$ python -q
>>> import numpy as np
>>> np.set_printoptions(precision=1, suppress=True, linewidth=100, sign=" ")
>>> J = np.load("sample11.npy")
>>> J
array([[ 0,  0,  0,  0,  0],
       [ 0,  0,  1,  1,  1],
       [ 0,  1,  0,  1,  1],
       [ 0,  1,  1,  0,  1],
       [ 0,  1,  1,  1,  0]])
>>> print(np.allclose(J[:-1].T @ np.linalg.lstsq(J[:-1].T, J[-1])[0], J[-1]))
False
>>> np.linalg.lstsq(J[:-1].T, J[-1])[2]
np.int32(3)
>>> print(np.abs(np.diag(np.linalg.qr(J)[1])) > 1e-9)
[False  True  True  True  True]
>>> print(np.unique(J.round(6), axis=0).shape)
(5, 5)
>>> print(np.round(np.trace(np.linalg.pinv(J) @ J), 1))
4.0
>>> print(np.linalg.matrix_power(J, 2))
[[ 0  0  0  0  0]
 [ 0  3  2  2  2]
 [ 0  2  3  2  2]
 [ 0  2  2  3  2]
 [ 0  2  2  2  3]]
>>> np.sort(np.abs(np.linalg.eigvals(J)))
array([ 0.,  1.,  1.,  1.,  3.])
>>> (J + J.T) / 2
array([[ 0.,  0.,  0.,  0.,  0.],
       [ 0.,  0.,  1.,  1.,  1.],
       [ 0.,  1.,  0.,  1.,  1.],
       [ 0.,  1.,  1.,  0.,  1.],
       [ 0.,  1.,  1.,  1.,  0.]])
>>> round(float(np.linalg.eigvalsh(J).min()), 1)
-1.0
>>> ev, evecs = np.linalg.eigh(J)
>>> (ev > 1e-8).sum(), (ev < -1e-8).sum()
(np.int64(1), np.int64(3))
>>> np.round(evecs.T @ J @ evecs, 1) + 0
array([[-1.,  0.,  0.,  0.,  0.],
       [ 0., -1.,  0.,  0.,  0.],
       [ 0.,  0., -1.,  0.,  0.],
       [ 0.,  0.,  0.,  0.,  0.],
       [ 0.,  0.,  0.,  0.,  3.]])
>>> np.abs(evecs[:, -1])
array([ 0. ,  0.5,  0.5,  0.5,  0.5])
>>> print(ev)
[-1. -1. -1.  0.  3.]
>>> np.linalg.eigvalsh(J + 5 * np.eye(5))
array([ 4.,  4.,  4.,  5.,  8.])
>>> print(np.abs(evecs[:, -1]).round(6).argmax())
1
>>> np.linalg.eigvalsh(J @ J)
array([ 0.,  1.,  1.,  1.,  9.])
>>> ev, evecs = np.linalg.eigh(J)
>>> x0 = np.array([3, 1, 1, 2, 0])
>>> round(x0 @ J @ x0 / (x0 @ x0), 1), ev[0], ev[-1]
(np.float64(0.7), np.float64(-1.0), np.float64(3.0))
>>> x0 @ J @ x0
np.int64(10)
>>> (np.sign(evecs[:, -1].round(6)) == np.sign(evecs[0, -1].round(6))).astype(int)
array([ 1,  0,  0,  0,  0])
>>> print(evecs * np.abs(ev) @ evecs.T)
[[ 0.   0.   0.   0.   0. ]
 [ 0.   1.5  0.5  0.5  0.5]
 [ 0.   0.5  1.5  0.5  0.5]
 [ 0.   0.5  0.5  1.5  0.5]
 [ 0.   0.5  0.5  0.5  1.5]]
>>> A = np.loadtxt("case10.csv", delimiter=",")
>>> A
array([[ 1. ,  0.2,  0. ,  0. ,  0. ,  0. ,  0. ,  0. ,  0. ],
       [ 0.2,  1. ,  0.2,  0. ,  0. ,  0. ,  0. ,  0. ,  0. ],
       [ 0. ,  0.2,  1. ,  0.2,  0. ,  0. ,  0. ,  0. ,  0. ],
       [ 0. ,  0. ,  0.2,  1. ,  0.2,  0. ,  0. ,  0. ,  0. ],
       [ 0. ,  0. ,  0. ,  0.2,  1. ,  0.2,  0. ,  0. ,  0. ],
       [ 0. ,  0. ,  0. ,  0. ,  0.2,  1. ,  0.2,  0. ,  0. ],
       [ 0. ,  0. ,  0. ,  0. ,  0. ,  0.2,  1. ,  0.2,  0. ],
       [ 0. ,  0. ,  0. ,  0. ,  0. ,  0. ,  0.2,  1. ,  0.2],
       [ 0. ,  0. ,  0. ,  0. ,  0. ,  0. ,  0. ,  0.2,  1. ]])
>>> L = np.linalg.cholesky(A)
>>> A / np.sqrt(np.outer(np.diag(A), np.diag(A)))
array([[ 1. ,  0.2,  0. ,  0. ,  0. ,  0. ,  0. ,  0. ,  0. ],
       [ 0.2,  1. ,  0.2,  0. ,  0. ,  0. ,  0. ,  0. ,  0. ],
       [ 0. ,  0.2,  1. ,  0.2,  0. ,  0. ,  0. ,  0. ,  0. ],
       [ 0. ,  0. ,  0.2,  1. ,  0.2,  0. ,  0. ,  0. ,  0. ],
       [ 0. ,  0. ,  0. ,  0.2,  1. ,  0.2,  0. ,  0. ,  0. ],
       [ 0. ,  0. ,  0. ,  0. ,  0.2,  1. ,  0.2,  0. ,  0. ],
       [ 0. ,  0. ,  0. ,  0. ,  0. ,  0.2,  1. ,  0.2,  0. ],
       [ 0. ,  0. ,  0. ,  0. ,  0. ,  0. ,  0.2,  1. ,  0.2],
       [ 0. ,  0. ,  0. ,  0. ,  0. ,  0. ,  0. ,  0.2,  1. ]])
>>> L @ L.T
array([[ 1. ,  0.2,  0. ,  0. ,  0. ,  0. ,  0. ,  0. ,  0. ],
       [ 0.2,  1. ,  0.2,  0. ,  0. ,  0. ,  0. ,  0. ,  0. ],
       [ 0. ,  0.2,  1. ,  0.2,  0. ,  0. ,  0. ,  0. ,  0. ],
       [ 0. ,  0. ,  0.2,  1. ,  0.2,  0. ,  0. ,  0. ,  0. ],
       [ 0. ,  0. ,  0. ,  0.2,  1. ,  0.2,  0. ,  0. ,  0. ],
       [ 0. ,  0. ,  0. ,  0. ,  0.2,  1. ,  0.2,  0. ,  0. ],
       [ 0. ,  0. ,  0. ,  0. ,  0. ,  0.2,  1. ,  0.2,  0. ],
       [ 0. ,  0. ,  0. ,  0. ,  0. ,  0. ,  0.2,  1. ,  0.2],
       [ 0. ,  0. ,  0. ,  0. ,  0. ,  0. ,  0. ,  0.2,  1. ]])
>>> print(np.diag(L) ** 2)
[ 1.  1.  1.  1.  1.  1.  1.  1.  1.]
>>> round(np.prod(np.diag(L)) ** 2, 1), round(float(np.linalg.det(A)), 1)
(np.float64(0.7), 0.7)
>>> ev, evecs = np.linalg.eigh(A)
>>> (ev > 1e-8).sum(), (ev < -1e-8).sum()
(np.int64(9), np.int64(0))
>>> print(np.round(evecs.T @ A @ evecs, 1) + 0)
[[ 0.6  0.   0.   0.   0.   0.   0.   0.   0. ]
 [ 0.   0.7  0.   0.   0.   0.   0.   0.   0. ]
 [ 0.   0.   0.8  0.   0.   0.   0.   0.   0. ]
 [ 0.   0.   0.   0.9  0.   0.   0.   0.   0. ]
 [ 0.   0.   0.   0.   1.   0.   0.   0.   0. ]
 [ 0.   0.   0.   0.   0.   1.1  0.   0.   0. ]
 [ 0.   0.   0.   0.   0.   0.   1.2  0.   0. ]
 [ 0.   0.   0.   0.   0.   0.   0.   1.3  0. ]
 [ 0.   0.   0.   0.   0.   0.   0.   0.   1.4]]
>>> np.unique(ev.round(6) + 0, return_counts=True)[1]
array([ 1,  1,  1,  1,  1,  1,  1,  1,  1])
>>> np.linalg.eigvalsh(A + 3 * np.eye(9))
array([ 3.6,  3.7,  3.8,  3.9,  4. ,  4.1,  4.2,  4.3,  4.4])
>>> print((A + A.T) / 2)
[[ 1.   0.2  0.   0.   0.   0.   0.   0.   0. ]
 [ 0.2  1.   0.2  0.   0.   0.   0.   0.   0. ]
 [ 0.   0.2  1.   0.2  0.   0.   0.   0.   0. ]
 [ 0.   0.   0.2  1.   0.2  0.   0.   0.   0. ]
 [ 0.   0.   0.   0.2  1.   0.2  0.   0.   0. ]
 [ 0.   0.   0.   0.   0.2  1.   0.2  0.   0. ]
 [ 0.   0.   0.   0.   0.   0.2  1.   0.2  0. ]
 [ 0.   0.   0.   0.   0.   0.   0.2  1.   0.2]
 [ 0.   0.   0.   0.   0.   0.   0.   0.2  1. ]]
>>> np.round(A @ A, 1) + 0
array([[ 1. ,  0.4,  0. ,  0. ,  0. ,  0. ,  0. ,  0. ,  0. ],
       [ 0.4,  1.1,  0.4,  0. ,  0. ,  0. ,  0. ,  0. ,  0. ],
       [ 0. ,  0.4,  1.1,  0.4,  0. ,  0. ,  0. ,  0. ,  0. ],
       [ 0. ,  0. ,  0.4,  1.1,  0.4,  0. ,  0. ,  0. ,  0. ],
       [ 0. ,  0. ,  0. ,  0.4,  1.1,  0.4,  0. ,  0. ,  0. ],
       [ 0. ,  0. ,  0. ,  0. ,  0.4,  1.1,  0.4,  0. ,  0. ],
       [ 0. ,  0. ,  0. ,  0. ,  0. ,  0.4,  1.1,  0.4,  0. ],
       [ 0. ,  0. ,  0. ,  0. ,  0. ,  0. ,  0.4,  1.1,  0.4],
       [ 0. ,  0. ,  0. ,  0. ,  0. ,  0. ,  0. ,  0.4,  1. ]])
>>> print(np.allclose(A, A.T))
True
>>> round(np.abs(np.linalg.eigvals(A)).max(), 1)
np.float64(1.4)
